% python3 -q
>>> import numpy as np
>>> np.set_printoptions(precision=3, suppress=True, linewidth=120, sign=" ")
>>> mat = np.load("w.npy")
>>> mat
array([[-0.9  , -0.158, -0.407, -0.002],
       [ 0.   , -0.83 ,  0.324, -0.454],
       [ 0.423, -0.213, -0.853, -0.22 ],
       [ 0.106, -0.491, -0.047,  0.863]])
>>> # keeps lengths
>>> f = np.array([-1, 2, -3, 0])
>>> out = mat + np.outer(f, np.eye(4)[0])
>>> round(float(np.linalg.det(out) / np.linalg.det(mat)), 3), round(1 + np.linalg.solve(mat, f)[0], 3)
(0.63, np.float64(0.63))
>>> np.linalg.matrix_rank(np.linalg.inv(out) - np.linalg.inv(mat), tol=1e-8)
np.int64(1)
>>> np.linalg.matrix_rank(out - mat)
np.int64(1)
>>> vec = np.array([-2, -4, 0, -4])
>>> np.round(mat.T @ (mat @ vec), 3) + 0
array([-2., -4.,  0., -4.])
>>> np.round(np.linalg.norm(vec), 3), np.round(np.linalg.norm(mat @ vec), 3)
(np.float64(6.0), np.float64(6.0))
>>> out = mat / np.sqrt((mat ** 2).mean(axis=1, keepdims=True))
>>> np.linalg.matrix_rank(mat - mat.mean(axis=1, keepdims=True))
np.int64(3)
>>> np.linalg.norm(out, axis=1)
array([ 2.,  2.,  2.,  2.])
>>> O = mat.astype(float).copy()
>>> for j in range(4):
...     O[:, j] -= O[:, :j] @ (O[:, :j].T @ O[:, j])
...     O[:, j] /= np.linalg.norm(O[:, j])
... 
>>> np.round(O.T @ mat, 3) + 0
array([[ 1.,  0.,  0.,  0.],
       [ 0.,  1.,  0.,  0.],
       [ 0.,  0.,  1.,  0.],
       [ 0.,  0.,  0.,  1.]])
>>> O
array([[-0.9  , -0.158, -0.407, -0.002],
       [ 0.   , -0.83 ,  0.324, -0.454],
       [ 0.423, -0.213, -0.853, -0.22 ],
       [ 0.106, -0.491, -0.047,  0.863]])
>>> M = np.load("block18.npy")
>>> M
array([[  3.982,  -4.03 ,   4.123,   1.048,  -3.6  ,   0.771,   3.524,   2.632],
       [ -2.692,  -9.159,  -6.373,   6.043,   1.407,  -5.109,   6.068,  -2.843],
       [ -1.615,  -0.439,   1.191, -10.464,   4.274,   2.239,  -1.907,   4.802],
       [  3.095,   1.936,  -2.316,  13.057,  -6.255,   6.776,   4.914,  -1.314],
       [  0.655,  -2.403,   3.08 ,  -0.888,  10.019,  -6.015,   0.015,   0.154],
       [ -5.835,   5.989,  -2.839,   7.448,   0.594,   3.77 ,  -9.55 ,   0.124],
       [ -5.695,  -6.35 ,  -0.149, -18.22 ,   6.52 ,   4.603,   0.015,  -0.15 ],
       [  3.359,  14.789,  -6.175,  -6.25 ,   6.003,   8.1  ,   9.752,   2.003],
       [ -8.084,  -2.353,  -3.822,  -2.79 ,  -5.383,   0.009,   0.671,  -3.642],
       [  6.752,   7.394,  -4.59 , -11.337,   5.859,   3.932,  -2.155,  -3.007],
       [ -2.46 ,  -8.257,   6.848,  -6.225,   5.187,  -5.685,  15.426,   5.931],
       [  2.122,   3.624,   3.257,  -2.922,   8.303,  -4.339,   4.226,  -4.066],
       [  2.889,  -5.716,  -0.313,  -6.36 ,  -9.727,  -6.781,  -1.503,  -7.157],
       [  7.572,  -6.58 ,  -8.843,  -0.674,  -6.774,  -7.961,   7.21 ,  -4.487],
       [  3.249, -17.096,   7.091,  -0.054,  -8.63 ,   0.039, -11.523,   5.705],
       [  6.122,   7.871,   5.657,  -7.718,  -7.272,  18.971,   7.87 ,  -7.893],
       [  7.437,  -4.962,   0.918,   4.893,   0.894,  -3.426,   1.837,   6.571],
       [  0.433,  -3.884,  -9.669,  -8.837,  -5.938, -16.355,   0.322,  -3.802]])
>>> out = np.c_[M[:, :2] @ np.array([[-2, 1], [-2, 0]]), np.array([1, 0, 3, 3, -2, -3, 0, -3, 2, 0, 1, 3, 0, -2, -2, -3, 3, -3])]
>>> out
array([[  0.096,   3.982,   1.   ],
       [ 23.702,  -2.692,   0.   ],
       [  4.108,  -1.615,   3.   ],
       [-10.062,   3.095,   3.   ],
       [  3.496,   0.655,  -2.   ],
       [ -0.308,  -5.835,  -3.   ],
       [ 24.09 ,  -5.695,   0.   ],
       [-36.296,   3.359,  -3.   ],
       [ 20.874,  -8.084,   2.   ],
       [-28.292,   6.752,   0.   ],
       [ 21.434,  -2.46 ,   1.   ],
       [-11.492,   2.122,   3.   ],
       [  5.654,   2.889,   0.   ],
       [ -1.984,   7.572,  -2.   ],
       [ 27.694,   3.249,  -2.   ],
       [-27.986,   6.122,  -3.   ],
       [ -4.95 ,   7.437,   3.   ],
       [  6.902,   0.433,  -3.   ]])
>>> np.linalg.matrix_rank(out)
np.int64(3)
>>> np.linalg.norm(np.linalg.qr(M)[0].T @ out, axis=0) ** 2 / ((out ** 2).sum(axis=0) + 1e-12)
array([ 1.   ,  1.   ,  0.174])
>>> np.round(np.linalg.norm(out - M @ np.linalg.lstsq(M, out)[0], axis=0), 3) + 0
array([ 0.   ,  0.   ,  8.623])
>>> np.round(np.linalg.lstsq(M, out[:, 0])[0], 3) + 0
array([-2., -2.,  0.,  0.,  0.,  0.,  0.,  0.])
